% python3 -q
>>> import numpy as np
>>> from numpy import linalg as LA
>>> np.set_printoptions(precision=2, suppress=True, linewidth=160, floatmode="fixed")
>>> tidy = lambda a: np.round(a, 2) + 0
>>> W0 = np.loadtxt("case1.csv", delimiter=",")
>>> W0
array([[ 0.04, -0.92, -0.88, -0.44, -0.66],
       [-0.05, -0.50, -0.25, -0.50, -0.45],
       [-0.13,  0.02,  0.43, -0.46, -0.15]])
>>> Uu, sv, Vh = LA.svd(W0)
>>> vecs = Vh[:(sv > 1e-8).sum()]
>>> rng = np.random.default_rng(670221)
>>> x = W0[2] + 4 * W0[0] + rng.integers(2) * np.eye(5)[4]
>>> x
array([ 0.03, -3.66, -3.09, -2.22, -1.79])
>>> tidy(LA.norm(x - vecs.T @ vecs @ x))
np.float64(0.86)
>>> tidy(vecs.T @ vecs)
array([[ 0.04, -0.01, -0.13,  0.13,  0.04],
       [-0.01,  0.38,  0.34,  0.20,  0.28],
       [-0.13,  0.34,  0.70, -0.26,  0.10],
       [ 0.13,  0.20, -0.26,  0.62,  0.33],
       [ 0.04,  0.28,  0.10,  0.33,  0.27]])
>>> np.allclose(vecs.T @ vecs @ x, x)
False
>>> tidy(np.diag(vecs.T @ vecs))
array([0.04, 0.38, 0.70, 0.62, 0.27])
>>> M = np.loadtxt("run16.csv", delimiter=",")
>>> M
array([[ -9.00, -27.00,   9.00],
       [  2.00,  15.00,  -5.00],
       [  8.00,  21.00,  -7.00]])
>>> Uu, sv, Vh = LA.svd(M, full_matrices=False)
>>> tidy(Vh @ Vh.T)
array([[1.00, 0.00, 0.00],
       [0.00, 1.00, 0.00],
       [0.00, 0.00, 1.00]])
>>> tidy(sv)
array([41.11,  2.97,  0.00])
>>> tidy(np.sqrt((sv ** 2).sum())), tidy(LA.norm(M))
(np.float64(41.22), np.float64(41.22))
>>> u, g = M[2], M[1]
>>> u @ g
np.float64(366.0)
>>> pr = (u @ g) / (u @ u) * u
>>> LA.matrix_rank(np.outer(u, g))
np.int64(1)
>>> tidy(g - pr)
array([-3.29,  1.13, -0.38])
>>> np.outer(u, g)
array([[  16.00,  120.00,  -40.00],
       [  42.00,  315.00, -105.00],
       [ -14.00, -105.00,   35.00]])
>>> tidy(LA.norm(u + g) ** 2 + LA.norm(u - g) ** 2)
np.float64(1616.0)
>>> F = np.load("out17.npy")
>>> tidy(F)
array([[ 0.34, -1.36,  0.60,  0.03],
       [ 1.69,  1.39, -0.86,  0.20],
       [-1.10,  1.86,  0.69,  1.12],
       [-1.06,  0.64, -1.57, -1.41],
       [ 0.67,  1.02,  1.17, -1.96]])
>>> tidy(LA.norm(F[4] - F[3]))
np.float64(3.31)
>>> tidy(LA.norm(F, "nuc"))
np.float64(10.32)
>>> tidy(LA.norm(F[4], 1)), tidy(LA.norm(F[4], np.inf))
(np.float64(4.82), np.float64(1.96))
>>> tidy(LA.norm(F, 2))
np.float64(3.0)
>>> tidy(LA.norm(F, 1)), tidy(LA.norm(F, np.inf))
(np.float64(6.27), np.float64(4.82))
>>> LA.norm(F, axis=1).argmax()
np.int64(4)
>>> data = np.loadtxt("data.csv", delimiter=",")
>>> data
array([[ 2.51,  2.16, -0.27, -0.69],
       [ 2.60,  4.15,  2.05,  0.29],
       [ 0.88, -1.73, -1.02,  1.01],
       [-0.98, -3.91,  2.78, -4.93],
       [-1.06, -3.27, -0.86, -0.10],
       [-0.39, -3.57, -1.96,  0.84],
       [ 0.53, -2.02, -0.87, -1.68],
       [ 2.71,  2.66,  1.86, -3.48],
       [ 0.55, -2.33,  0.20, -0.68],
       [-1.24, -5.14,  3.13, -5.51],
       [-1.28, -4.69,  3.31, -5.28],
       [ 3.60,  3.05,  0.50, -0.79],
       [ 0.27, -0.70,  0.13,  0.60],
       [ 4.40,  3.47,  0.17,  0.00],
       [-1.35, -4.38,  3.26, -4.59],
       [-1.22, -3.54,  3.98, -5.44],
       [-1.12, -3.36,  1.51, -5.17],
       [-0.89, -4.25, -2.06, -0.11],
       [ 4.68,  4.94,  0.59, -1.58],
       [ 3.08,  2.88,  1.24, -0.86],
       [-0.45, -2.58, -0.80, -0.31],
       [ 1.57, -2.05, -0.49,  0.63],
       [-0.14, -3.83,  3.12, -5.23],
       [ 0.11, -2.18,  3.88, -5.47],
       [-1.19, -2.68,  1.95, -3.82],
       [ 0.83, -1.55,  0.51, -1.81],
       [ 3.33,  2.81, -1.13, -0.34],
       [ 0.28, -5.07,  3.07, -5.59],
       [ 3.53,  4.27, -0.26, -0.49]])
>>> B = np.c_[data[:, :1] @ np.array([[1]]), np.array([0, 3, 5, 2, 5, 9, 7, 0, 4, 0, 0, 9, 9, 3, 6, 4, 1, 3, 5, 9, 3, 5, 6, 8, 1, 8, 1, 7, 5])]
>>> B
array([[ 2.51,  0.00],
       [ 2.60,  3.00],
       [ 0.88,  5.00],
       [-0.98,  2.00],
       [-1.06,  5.00],
       [-0.39,  9.00],
       [ 0.53,  7.00],
       [ 2.71,  0.00],
       [ 0.55,  4.00],
       [-1.24,  0.00],
       [-1.28,  0.00],
       [ 3.60,  9.00],
       [ 0.27,  9.00],
       [ 4.40,  3.00],
       [-1.35,  6.00],
       [-1.22,  4.00],
       [-1.12,  1.00],
       [-0.89,  3.00],
       [ 4.68,  5.00],
       [ 3.08,  9.00],
       [-0.45,  3.00],
       [ 1.57,  5.00],
       [-0.14,  6.00],
       [ 0.11,  8.00],
       [-1.19,  1.00],
       [ 0.83,  8.00],
       [ 3.33,  1.00],
       [ 0.28,  7.00],
       [ 3.53,  5.00]])
>>> tidy(LA.lstsq(data, B[:, 0])[0])
array([1.00, 0.00, 0.00, 0.00])
>>> LA.matrix_rank(np.c_[data, B])
np.int64(5)
>>> LA.matrix_rank(B)
np.int64(2)
>>> feats = np.array([[1, -1, 1], [-1, 1, 1], [1, 2, 1]])
>>> feats
array([[ 1, -1,  1],
       [-1,  1,  1],
       [ 1,  2,  1]])
>>> B = np.c_[F[:, :1] @ np.array([[2]]), np.array([1, 1, 0, 9, 4])]
>>> tidy(B)
array([[ 0.68,  1.00],
       [ 3.38,  1.00],
       [-2.21,  0.00],
       [-2.12,  9.00],
       [ 1.35,  4.00]])
>>> LA.matrix_rank(B)
np.int64(2)
>>> np.kron(np.eye(2, dtype=int), feats)
array([[ 1, -1,  1,  0,  0,  0],
       [-1,  1,  1,  0,  0,  0],
       [ 1,  2,  1,  0,  0,  0],
       [ 0,  0,  0,  1, -1,  1],
       [ 0,  0,  0, -1,  1,  1],
       [ 0,  0,  0,  1,  2,  1]])
>>> tidy(np.poly(feats))
array([ 1.00, -3.00, -1.00,  6.00])
>>> tidy(LA.eigvals(feats))
array([-1.30,  2.00,  2.30])
>>> tidy(LA.eigvals(feats).sum().real)
np.float64(3.0)
>>> labels = rng.permutation(3)
>>> labels
array([0, 1, 2])
>>> B = feats[labels][:, labels]
>>> tidy(np.sort(np.abs(LA.eigvals(B))))
array([1.30, 2.00, 2.30])
>>> np.allclose(B, feats)
True
>>> B
array([[ 1, -1,  1],
       [-1,  1,  1],
       [ 1,  2,  1]])
>>> evals, vecs = LA.eig(feats)
>>> tidy(np.sort(LA.eigvals(feats @ feats)))
array([1.70, 4.00, 5.30])
>>> tidy(np.prod(evals))
np.float64(-6.0)
>>> u = np.array([2, 0, -2])
>>> B = feats + np.outer(u, np.eye(3)[1])
>>> LA.matrix_rank(LA.inv(B) - LA.inv(feats), tol=1e-8)
np.int64(1)
>>> B
array([[ 1.00,  1.00,  1.00],
       [-1.00,  1.00,  1.00],
       [ 1.00,  0.00,  1.00]])
>>> J = np.array([[0.0, -1.0, 0.0, 0.0, 0.0],
...     [-1.0, 0.0, 0.0, 0.0, 0.0],
...     [0.0, 0.0, 0.0, -1.0, 0.0],
...     [0.0, 0.0, -1.0, 0.0, 0.0],
...     [0.0, 0.0, 0.0, 0.0, 0.0]])
>>> # symmetric
>>> [round(float(x), 2) for x in LA.svd(J, compute_uv=False)[:3]]
[1.0, 1.0, 1.0]
>>> tidy(LA.norm(J, 2) / LA.norm(J))
np.float64(0.5)
>>> LA.cond(J) > 100
np.True_
>>> np.argsort(-LA.norm(J, axis=0).round(6), kind="stable")[:3]
array([0, 1, 2])
>>> Uu, sv, Vh = LA.svd(J)
>>> np.argmax(sv[:-1] / (sv[1:] + 1e-6)) + 1
np.int64(4)
>>> B = Uu[:, :4] @ np.diag(sv[:4]) @ Vh[:4]
>>> B
array([[ 0.00, -1.00,  0.00,  0.00,  0.00],
       [-1.00,  0.00,  0.00,  0.00,  0.00],
       [ 0.00,  0.00,  0.00, -1.00,  0.00],
       [ 0.00,  0.00, -1.00,  0.00,  0.00],
       [ 0.00,  0.00,  0.00,  0.00,  0.00]])
>>> np.abs(J - B).max()
np.float64(0.0)
>>> LA.matrix_rank(J, rtol=0.05)
np.int64(4)
>>> LA.matrix_rank(B)
np.int64(4)
>>> K = np.load("layer3.npy")
>>> tidy(K)
array([[0.30, 0.11, 0.19, 0.15, 0.26],
       [0.17, 0.06, 0.33, 0.00, 0.44],
       [0.23, 0.19, 0.13, 0.26, 0.19],
       [0.32, 0.21, 0.18, 0.07, 0.21],
       [0.29, 0.38, 0.05, 0.00, 0.29]])
>>> labels = rng.permutation(5)
>>> B = K[:, labels] * rng.choice([-1, 1], 5)
>>> tidy(B)
array([[-0.15,  0.30, -0.19,  0.26, -0.11],
       [ 0.00,  0.17, -0.33,  0.44, -0.06],
       [-0.26,  0.23, -0.13,  0.19, -0.19],
       [-0.07,  0.32, -0.18,  0.21, -0.21],
       [ 0.00,  0.29, -0.05,  0.29, -0.38]])
>>> Uu, _, Vh = LA.svd(K.T @ B)
>>> labels
array([3, 0, 2, 4, 1])
>>> tidy(LA.lstsq(K, B)[0])
array([[ 0.00,  1.00,  0.00,  0.00,  0.00],
       [ 0.00,  0.00,  0.00,  0.00, -1.00],
       [ 0.00,  0.00, -1.00,  0.00,  0.00],
       [-1.00,  0.00,  0.00,  0.00,  0.00],
       [ 0.00,  0.00,  0.00,  1.00,  0.00]])
>>> X = np.loadtxt("dump.csv", delimiter=",")
>>> X
array([[ 0.00, -2.00, -1.00, -1.00],
       [ 0.00,  0.00, -2.00, -2.00],
       [ 0.00,  0.00,  0.00,  1.00],
       [ 0.00,  0.00,  0.00,  0.00]])
>>> # triangular: eigenvalues sit on the diagonal
>>> np.allclose(X @ X.T, X.T @ X)
False
>>> X @ X
array([[ 0.00,  0.00,  4.00,  3.00],
       [ 0.00,  0.00,  0.00, -2.00],
       [ 0.00,  0.00,  0.00,  0.00],
       [ 0.00,  0.00,  0.00,  0.00]])
>>> tidy(np.abs(LA.eigvals(X)).max())
np.float64(0.0)
>>> tidy(LA.matrix_power(X, 2))
array([[ 0.00,  0.00,  4.00,  3.00],
       [ 0.00,  0.00,  0.00, -2.00],
       [ 0.00,  0.00,  0.00,  0.00],
       [ 0.00,  0.00,  0.00,  0.00]])
>>> tidy(LA.det(X))
np.float64(0.0)
>>> tidy(np.sort(LA.eigvals(X)))
array([0.00, 0.00, 0.00, 0.00])
>>> tidy(LA.matrix_power(X - np.diag(np.diag(X)), 4))
array([[0.00, 0.00, 0.00, 0.00],
       [0.00, 0.00, 0.00, 0.00],
       [0.00, 0.00, 0.00, 0.00],
       [0.00, 0.00, 0.00, 0.00]])
>>> X @ X
array([[ 0.00,  0.00,  4.00,  3.00],
       [ 0.00,  0.00,  0.00, -2.00],
       [ 0.00,  0.00,  0.00,  0.00],
       [ 0.00,  0.00,  0.00,  0.00]])
>>> LA.matrix_rank(X - X[0, 0] * np.eye(4))
np.int64(3)
>>> X.reshape(2, -1)
array([[ 0.00, -2.00, -1.00, -1.00,  0.00,  0.00, -2.00, -2.00],
       [ 0.00,  0.00,  0.00,  1.00,  0.00,  0.00,  0.00,  0.00]])
>>> X.ravel(order="F")
array([ 0.00,  0.00,  0.00,  0.00, -2.00,  0.00,  0.00,  0.00, -1.00, -2.00,  0.00,  0.00, -1.00, -2.00,  1.00,  0.00])
>>> t3 = X.reshape(4, 2, -1)
>>> np.einsum("ihd,ihd->ih", t3, t3)
array([[4.00, 2.00],
       [0.00, 8.00],
       [0.00, 1.00],
       [0.00, 0.00]])
>>> np.einsum("ihd,jhd->hij", t3, t3).shape
(2, 4, 4)
